% python3 -q
>>> import numpy as np
>>> import numpy.linalg as la
>>> np.set_printoptions(precision=4, suppress=True, linewidth=140)
>>> def rd(a):
...     return np.round(a, 4) + 0
... 
>>> mat = np.load("a.npy")
>>> print(rd(mat))
[[ 6.4044  0.5211  5.4322]
 [ 5.0527  5.3784 -5.2036]
 [-4.4087  7.0678  4.989 ]]
>>> hat = np.triu(np.array([[2, 2, 3], [1, 3, 3], [1, 0, 0]]), 1) + np.eye(3)
>>> A2 = hat @ mat @ la.inv(hat)
>>> print(rd(np.poly(A2)))
[   1.      -16.7717  151.3226 -729.    ]
>>> print(rd(la.det(A2)))
729.0
>>> print(rd(np.trace(A2)), rd(np.trace(mat)))
16.7717 16.7717
>>> feats = np.load("case6.npy")
>>> print(feats)
[[-6.  8.  0.]
 [ 9.  3.  0.]
 [ 0.  0.  2.]]
>>> # 2 blocks once reordered
>>> def softmax(z):
...     e = np.exp(z - z.max(axis=-1, keepdims=True))
...     return e / e.sum(axis=-1, keepdims=True)
... 
>>> print(rd(softmax(feats[1])))
[0.9974 0.0025 0.0001]
>>> print(rd(softmax(10 * feats[1])))
[1. 0. 0.]
>>> S = feats @ feats.T / np.sqrt(3)
>>> print(rd(softmax(S)))
[[1.     0.     0.    ]
 [0.     1.     0.    ]
 [0.0829 0.0829 0.8343]]
>>> print(rd(softmax(S + np.triu(np.full(S.shape, -np.inf), 1))))
[[1.     0.     0.    ]
 [0.     1.     0.    ]
 [0.0829 0.0829 0.8343]]
>>> F = np.loadtxt("block0.csv", delimiter=",")
>>> print(F)
[[ 0.1684  0.1877 -0.4854]
 [-0.5511 -0.537   0.9275]
 [ 0.9571  0.0898  0.4542]
 [-0.9579 -0.8243  0.9941]
 [ 0.4053 -0.1684  0.6107]
 [-0.1293  0.1781 -0.5511]
 [ 0.6231 -0.1586  0.664 ]
 [ 0.2821 -0.2729  0.7616]
 [ 0.8764  0.6231 -0.9414]
 [-0.9341 -0.03   -0.5299]
 [ 0.9246  0.821  -0.9951]
 [-0.5227 -0.7699  0.9949]
 [ 0.2165 -0.6231  0.9833]
 [ 0.7574 -0.4777  0.9667]
 [-0.1096 -0.6751  0.9876]
 [ 0.4382  0.9447 -1.    ]
 [ 0.2636 -0.0699  0.3185]
 [-0.508  -0.4136  0.821 ]
 [-0.9121 -0.3969  0.6044]
 [-0.207  -0.508   0.9329]
 [ 0.226  -0.4136  0.9015]
 [ 0.2543  0.4053 -0.8483]
 [-0.9154  0.5227 -0.9855]
 [ 0.354  -0.3185  0.8306]]
>>> print(rd(softmax(F[10])))
[0.4882 0.4402 0.0716]
>>> print(rd(softmax(F).sum(axis=1)))
[1. 1. 1. 1. 1. 1. 1. 1. 1. 1. 1. 1. 1. 1. 1. 1. 1. 1. 1. 1. 1. 1. 1. 1.]
>>> print(rd(softmax(10 * F[10])))
[0.7381 0.2619 0.    ]
>>> print(rd(softmax(F[10] + -1)))
[0.4882 0.4402 0.0716]
>>> S = F @ F.T / np.sqrt(3)
>>> print(rd(softmax(S)[10] @ F))
[ 0.3432  0.2988 -0.3426]
>>> r0 = np.array([4, 4, 0]) + 0.5
>>> W0 = np.outer(r0, r0) / (r0 @ r0)
>>> print(rd(W0))
[[0.4969 0.4969 0.0552]
 [0.4969 0.4969 0.0552]
 [0.0552 0.0552 0.0061]]
>>> hat = np.triu(np.array([[2, 1, 3], [1, 2, 0], [2, 3, 2]]), 1) + np.eye(3)
>>> A2 = hat @ W0 @ la.inv(hat)
>>> print(rd(np.poly(A2)))
[ 1. -1.  0.  0.]
>>> print(rd(A2))
[[ 1.1595  0.     -3.3497]
 [ 0.4969  0.     -1.4356]
 [ 0.0552  0.     -0.1595]]
>>> print(np.trace(A2), np.trace(W0))
1.0 1.0
>>> print(rd(la.det(A2)))
0.0
>>> x0 = np.array([-3, -4, 7])
>>> a = np.maximum(W0 @ x0, 0)
>>> print(np.flatnonzero(a > 1e-9))
[]
>>> print(W0 * (a > 1e-9)[:, None])
[[0. 0. 0.]
 [0. 0. 0.]
 [0. 0. 0.]]
>>> print(np.maximum(W0 @ (3 * x0), 0))
[0. 0. 0.]
>>> print(rd(np.tanh(W0 @ x0)))
[-0.9959 -0.9959 -0.3307]
>>> left, sigma, VT = la.svd(W0)
>>> print(np.argmax(sigma[:-1] / (sigma[1:] + 1e-6)) + 1)
1
>>> A2 = left[:, :1] @ np.diag(sigma[:1]) @ VT[:1]
>>> print(la.matrix_rank(W0, rtol=0.05))
1
>>> print(rd(np.abs(W0 - A2).max()))
0.0
>>> print(rd(la.norm(W0 - A2, 2)), rd(sigma[1]))
0.0 0.0
>>> print(la.matrix_rank(A2))
1
>>> r0 = np.array([-7, 0, 1])
>>> print(rd(np.array([np.convolve(row, r0, "same") for row in W0])))
[[-3.4785  0.1104  0.4969]
 [-3.4785  0.1104  0.4969]
 [-0.3865  0.0123  0.0552]]
>>> print(softmax(W0).sum(axis=1))
[1. 1. 1.]
>>> print(rd(softmax(W0[2] + -2)))
[0.3387 0.3387 0.3225]
>>> S = W0 @ W0.T / np.sqrt(3)
>>> print(softmax(S).round(6).argmax(axis=1))
[0 0 0]
>>> print(rd(softmax(S + np.triu(np.full(S.shape, -np.inf), 1))))
[[1.     0.     0.    ]
 [0.5    0.5    0.    ]
 [0.3365 0.3365 0.3271]]
>>> print(rd(softmax(S)[2] @ W0))
[0.3525 0.3525 0.0392]
>>> M = np.load("run14.npy")
>>> print(rd(M))
[[-15.4316  15.5252   0.0936]
 [ -5.1782   6.3601   1.182 ]
 [ -3.3107   4.4541   1.1434]
 [ -2.4324   3.495    1.0626]
 [ -2.306    3.3522   1.0461]
 [ -1.1826   2.0002   0.8177]
 [ -0.7298   1.3862   0.6564]
 [ -0.6128   1.2154   0.6026]
 [ -0.0389   0.1641   0.1252]
 [ -0.0001   0.0034   0.0032]
 [  0.0007   0.0093   0.0099]
 [  0.0053   0.0356   0.0409]
 [  0.0055   0.0365   0.042 ]
 [  0.025    0.0952   0.1201]
 [  0.0421   0.1314   0.1735]
 [  0.1659   0.2974   0.4633]
 [  0.246    0.3716   0.6176]
 [  0.5175   0.5534   1.0709]
 [  0.6174   0.6048   1.2222]
 [  0.8054   0.6879   1.4933]
 [  2.3219   1.0483   3.3702]
 [  4.2125   1.18     5.3926]
 [  5.1967   1.1817   6.3784]
 [  6.9564   1.1131   8.0695]]
>>> # rows and columns are dependent
>>> Ac = M - M.mean(axis=1)
Traceback (most recent call last):
  File "<python-input-61>", line 1, in <module>
    Ac = M - M.mean(axis=1)
         ~~^~~~~~~~~~~~~~~~
ValueError: operands could not be broadcast together with shapes (24,3) (24,) 
>>> Ac = M - M.mean(axis=0)
>>> left, sigma, VT = la.svd(Ac, full_matrices=False)
>>> print(np.abs(VT[0]).argmax())
0
>>> print(rd(sigma ** 2 / (sigma ** 2).sum()))
[0.824 0.176 0.   ]
